$ python -q
>>> import numpy as np
>>> np.set_printoptions(precision=4, suppress=True, linewidth=200)
>>> mat = np.load("mat.npy")
>>> mat
array([[-0.1559, -0.1634, -0.0663, -0.0729, -0.1105,  0.2438,  0.9163,  0.13  ,  1.0462, -0.2927,  1.0237, -0.0779, -0.8815],
       [-0.7017, -0.6917, -0.2577, -0.4118, -0.8723, -0.9978,  0.7033,  0.0085, -0.5423, -0.3199, -0.0617,  0.2931,  0.2365],
       [ 0.3119,  0.0642, -1.1043,  0.6848,  0.3164, -0.7068, -0.2061,  0.2203, -0.2076,  0.0874,  0.9845, -0.5384,  0.458 ],
       [-1.2475,  0.444 , -0.1447, -0.9993,  0.5302,  0.3464, -0.3916, -0.1903, -0.3547,  0.0505,  0.6111, -0.3436,  0.1285],
       [ 0.1559, -0.7561, -0.9947,  0.0051, -0.275 ,  1.1892, -0.1068, -0.7082, -0.1188, -0.2741,  0.0645,  0.4657,  0.3187],
       [-0.3119,  0.8992, -0.0694,  0.2396, -0.5347, -0.1356, -0.3941,  0.1271,  0.5517,  0.0948,  0.394 ,  1.3654,  0.4725],
       [-0.4678, -0.8406, -0.1933,  0.2421,  1.0039, -0.1534,  0.0255,  0.4067,  0.0312,  0.9592, -0.1478,  0.8351, -0.3755],
       [ 0.3898, -0.6861,  0.1419, -0.7925,  0.3591, -0.7066, -0.8119, -0.3978,  0.9917, -0.4235,  0.0485,  0.0577,  0.339 ],
       [-0.8576, -0.5486,  0.7468,  1.1708,  0.0877,  0.1358, -0.4673, -0.0664,  0.0239, -0.8212,  0.2139, -0.165 ,  0.1955],
       [-0.2339,  0.6306, -0.734 ,  0.2021,  0.7552, -0.3643,  0.2458, -0.3785,  0.0766, -1.0327, -0.7881,  0.2788, -0.5388],
       [-0.3898,  0.0731, -0.2148,  0.3817, -0.6198, -0.386 , -0.5001, -1.1637,  0.2585,  0.8069, -0.1603, -0.3713, -0.7951],
       [ 0.3119, -0.1548, -0.1079, -0.2363, -0.3801, -0.0305, -0.9874,  0.6415, -0.673 , -0.4724,  0.3319,  0.3288, -1.1769],
       [-0.5458, -0.0904, -0.6948, -0.0174, -0.4908,  0.2625, -0.3737,  1.0694,  0.7832,  0.0589, -0.787 , -0.6059,  0.1199]])
>>> f = np.array([-2, 1])
>>> np.convolve(mat[8], f)
array([ 1.7153,  0.2396, -2.0422, -1.5948,  0.9954, -0.1839,  1.0704, -0.3346, -0.1141,  1.6663, -1.249 ,  0.5439, -0.556 ,  0.1955])
>>> Y = mat / np.linalg.norm(mat, axis=1, keepdims=True)
>>> cov = Y @ Y.T
>>> np.argwhere(np.triu(np.abs(cov) > 0.95, 1))
array([], shape=(0, 2), dtype=int64)
>>> round(np.degrees(np.arccos(np.clip(cov[3, 11], -1, 1))), 4)
np.float64(90.0)
>>> f, r1 = mat[8], mat[3]
>>> f @ f
np.float64(4.0)
>>> p = (f @ r1) / (f @ f) * f
>>> np.round((r1 - p) @ f, 4)
np.float64(0.0)
>>> M = np.load("block7.npy")
>>> M
array([[ 0.0057, -0.0287,  0.0172,  0.0057,  0.0172, -0.0287, -0.0172, -0.0287,  0.0172,  0.0057,  0.0172, -0.0287,  0.0057, -0.0287],
       [-0.0287,  0.1437, -0.0862, -0.0287, -0.0862,  0.1437,  0.0862,  0.1437, -0.0862, -0.0287, -0.0862,  0.1437, -0.0287,  0.1437],
       [ 0.0172, -0.0862,  0.0517,  0.0172,  0.0517, -0.0862, -0.0517, -0.0862,  0.0517,  0.0172,  0.0517, -0.0862,  0.0172, -0.0862],
       [ 0.0057, -0.0287,  0.0172,  0.0057,  0.0172, -0.0287, -0.0172, -0.0287,  0.0172,  0.0057,  0.0172, -0.0287,  0.0057, -0.0287],
       [ 0.0172, -0.0862,  0.0517,  0.0172,  0.0517, -0.0862, -0.0517, -0.0862,  0.0517,  0.0172,  0.0517, -0.0862,  0.0172, -0.0862],
       [-0.0287,  0.1437, -0.0862, -0.0287, -0.0862,  0.1437,  0.0862,  0.1437, -0.0862, -0.0287, -0.0862,  0.1437, -0.0287,  0.1437],
       [-0.0172,  0.0862, -0.0517, -0.0172, -0.0517,  0.0862,  0.0517,  0.0862, -0.0517, -0.0172, -0.0517,  0.0862, -0.0172,  0.0862],
       [-0.0287,  0.1437, -0.0862, -0.0287, -0.0862,  0.1437,  0.0862,  0.1437, -0.0862, -0.0287, -0.0862,  0.1437, -0.0287,  0.1437],
       [ 0.0172, -0.0862,  0.0517,  0.0172,  0.0517, -0.0862, -0.0517, -0.0862,  0.0517,  0.0172,  0.0517, -0.0862,  0.0172, -0.0862],
       [ 0.0057, -0.0287,  0.0172,  0.0057,  0.0172, -0.0287, -0.0172, -0.0287,  0.0172,  0.0057,  0.0172, -0.0287,  0.0057, -0.0287],
       [ 0.0172, -0.0862,  0.0517,  0.0172,  0.0517, -0.0862, -0.0517, -0.0862,  0.0517,  0.0172,  0.0517, -0.0862,  0.0172, -0.0862],
       [-0.0287,  0.1437, -0.0862, -0.0287, -0.0862,  0.1437,  0.0862,  0.1437, -0.0862, -0.0287, -0.0862,  0.1437, -0.0287,  0.1437],
       [ 0.0057, -0.0287,  0.0172,  0.0057,  0.0172, -0.0287, -0.0172, -0.0287,  0.0172,  0.0057,  0.0172, -0.0287,  0.0057, -0.0287],
       [-0.0287,  0.1437, -0.0862, -0.0287, -0.0862,  0.1437,  0.0862,  0.1437, -0.0862, -0.0287, -0.0862,  0.1437, -0.0287,  0.1437]])
>>> np.linalg.matrix_rank(M)
np.int64(1)
>>> M.mean(axis=0)
array([-0.0049,  0.0246, -0.0148, -0.0049, -0.0148,  0.0246,  0.0148,  0.0246, -0.0148, -0.0049, -0.0148,  0.0246, -0.0049,  0.0246])
>>> M.sum(axis=0)
array([-0.069 ,  0.3448, -0.2069, -0.069 , -0.2069,  0.3448,  0.2069,  0.3448, -0.2069, -0.069 , -0.2069,  0.3448, -0.069 ,  0.3448])
